In [1]: import numpy as np

In [2]: np.set_printoptions(precision=1, suppress=True, linewidth=120, legacy="1.25")

In [3]: A = np.loadtxt("out8.csv", delimiter=",")

In [4]: A
Out[4]: 
array([[  1.,  -2.,  -1.,   1.,  -1.,  -2.],
       [  3.,  -4.,  -2.,   3.,  -2.,  -4.],
       [  2.,  -5.,  -4.,   4.,  -2.,  -5.],
       [  3.,  -4.,  -3.,   5.,  -1.,  -4.],
       [  2.,  -2.,  -4.,   5.,  -1.,  -3.],
       [  2.,  -4.,  -5.,   3.,  -1.,  -4.],
       [  2.,  -2.,  -4.,   3.,   0.,  -5.],
       [  3.,  -4.,  -3.,   2.,  -2.,  -6.],
       [  2.,  -5.,  -5.,   0.,  -1.,  -4.],
       [  4.,  -7.,  -3.,   1.,  -1.,  -5.],
       [  5.,  -8.,  -4.,   1.,  -2.,  -6.],
       [  5.,  -9.,  -2.,  -1.,  -3.,  -4.],
       [  7.,  -9.,  -2.,  -1.,  -5.,  -6.],
       [  6.,  -7.,  -1.,   0.,  -3.,  -4.],
       [  6.,  -7.,  -2.,   2.,  -3.,  -4.],
       [  8.,  -8.,  -3.,   0.,  -1.,  -3.],
       [ 10.,  -9.,  -4.,   1.,  -2.,  -2.],
       [ 12.,  -9.,  -6.,   2.,  -1.,  -3.],
       [ 10.,  -8.,  -7.,   2.,  -3.,  -4.],
       [  9.,  -7.,  -7.,   4.,  -3.,  -4.],
       [  8.,  -9.,  -8.,   3.,  -4.,  -5.],
       [  9.,  -7.,  -6.,   2.,  -2.,  -4.],
       [ 10.,  -8.,  -8.,   2.,  -2.,  -3.],
       [ 11.,  -6.,  -7.,   1.,   0.,  -5.],
       [ 13.,  -4.,  -5.,   3.,   1.,  -4.],
       [ 15.,  -6.,  -3.,   2.,   0.,  -2.],
       [ 14.,  -8.,  -3.,   0.,  -1.,  -2.],
       [ 16., -10.,  -2.,   2.,  -2.,  -1.],
       [ 17.,  -8.,  -3.,   3.,  -2.,   0.]])

In [5]: q, R = np.linalg.qr(A)

In [6]: np.abs(np.diag(R))
Out[6]: array([47.2, 15.5, 12.1,  8.2,  4.5,  7.6])

In [7]: np.round(np.trace(q @ q.T), 1)
Out[7]: 6.0
